>>> import numpy as np
>>> np.set_printoptions(suppress=True, linewidth=160)
>>> def tidy(a):
...     return np.round(a, 2) + 0
... 
>>> W0 = np.load("a.npy")
>>> tidy(W0)
array([[0.03, 0.03, 0.17],
       [0.03, 0.03, 0.17],
       [0.17, 0.17, 0.94]])
>>> left, sv, Vt = np.linalg.svd(W0)
>>> evecs = Vt[:(sv > 1e-8).sum()]
>>> rng = np.random.default_rng(341)
>>> x = W0[2] + 5 * W0[1] + rng.integers(2) * np.eye(3)[0]
>>> tidy(x)
array([1.31, 0.31, 1.77])
>>> tidy(np.linalg.norm(x - evecs.T @ evecs @ x))
np.float64(0.99)
>>> tidy(evecs.T @ evecs)
array([[0.03, 0.03, 0.17],
       [0.03, 0.03, 0.17],
       [0.17, 0.17, 0.94]])
>>> tidy(np.diag(evecs.T @ evecs))
array([0.03, 0.03, 0.94])
>>> np.linalg.matrix_rank(np.vstack([W0, x]))
np.int64(2)
>>> x = np.array([1, -1, 1])
>>> tidy((W0 * x).sum(axis=1))
array([0.17, 0.17, 0.94])
>>> tidy(W0 @ (2 * x))
array([0.33, 0.33, 1.88])
>>> np.sign((W0 @ x).round(6))
array([1., 1., 1.])
>>> tidy(W0 @ np.eye(3)[2])
array([0.17, 0.17, 0.94])
>>> (W0 @ x).argmax()
np.int64(2)
>>> x = np.array([3, -4, 2])
>>> tidy((x - W0 @ x) @ (W0 @ x))
np.float64(0.0)
>>> tidy(W0 @ x)
array([0.3 , 0.3 , 1.72])
>>> tidy(W0 @ W0 @ x)
array([0.3 , 0.3 , 1.72])
>>> tidy(np.linalg.eigvalsh(2 * W0 - np.eye(3)))
array([-1., -1.,  1.])
>>> tidy(np.eye(3) - W0)
array([[ 0.97, -0.03, -0.17],
       [-0.03,  0.97, -0.17],
       [-0.17, -0.17,  0.06]])
>>> t = np.radians(6)
>>> R = np.eye(3)
>>> R[0, 0] = R[2, 2] = np.cos(t)
>>> R[0, 2], R[2, 0] = -np.sin(t), np.sin(t)
>>> tidy(R)
array([[ 0.99,  0.  , -0.1 ],
       [ 0.  ,  1.  ,  0.  ],
       [ 0.1 ,  0.  ,  0.99]])
>>> Y = W0 @ R.T
>>> tidy(np.linalg.det(R)), tidy(np.trace(R))
(np.float64(1.0), np.float64(2.99))
>>> [round(float(x), 2) for x in np.linalg.svd(W0, compute_uv=False)[:3]]
[1.0, 0.0, 0.0]
>>> tidy(np.linalg.norm(W0, 2) / np.linalg.norm(W0))
np.float64(1.0)
>>> np.linalg.cond(W0) > 100
np.True_
>>> E = np.array([[0.9, 0.5, 0.2, 0.2],
...     [-1.8, 0.9, -0.6, -0.4],
...     [0.1, 0.9, -1.5, -2.3],
...     [-0.8, -1.8, 0.1, -1.1],
...     [0.6, -0.2, -2.4, 1.0],
...     [-0.6, 1.5, -1.8, 0.1],
...     [-0.2, -0.7, 1.3, 0.5],
...     [1.0, -0.2, 0.1, 0.6],
...     [1.9, -0.7, 0.7, -0.4],
...     [1.0, 0.8, 1.2, -2.2],
...     [-1.1, 0.3, -1.0, -0.1],
...     [1.1, -0.3, -0.1, 0.1],
...     [0.6, 0.7, 1.7, 0.8],
...     [0.7, -1.7, 0.5, -1.4]])
>>> E[13] *= 10
>>> E
array([[  0.9,   0.5,   0.2,   0.2],
       [ -1.8,   0.9,  -0.6,  -0.4],
       [  0.1,   0.9,  -1.5,  -2.3],
       [ -0.8,  -1.8,   0.1,  -1.1],
       [  0.6,  -0.2,  -2.4,   1. ],
       [ -0.6,   1.5,  -1.8,   0.1],
       [ -0.2,  -0.7,   1.3,   0.5],
       [  1. ,  -0.2,   0.1,   0.6],
       [  1.9,  -0.7,   0.7,  -0.4],
       [  1. ,   0.8,   1.2,  -2.2],
       [ -1.1,   0.3,  -1. ,  -0.1],
       [  1.1,  -0.3,  -0.1,   0.1],
       [  0.6,   0.7,   1.7,   0.8],
       [  7. , -17. ,   5. , -14. ]])
>>> # row 13 dominates
>>> cen = E - E.mean(axis=0)
>>> evecs = np.linalg.svd(cen)[2][:1]
>>> Y = cen - cen @ evecs.T @ evecs
>>> tidy((cen @ evecs.T).std(axis=0))
array([6.14])
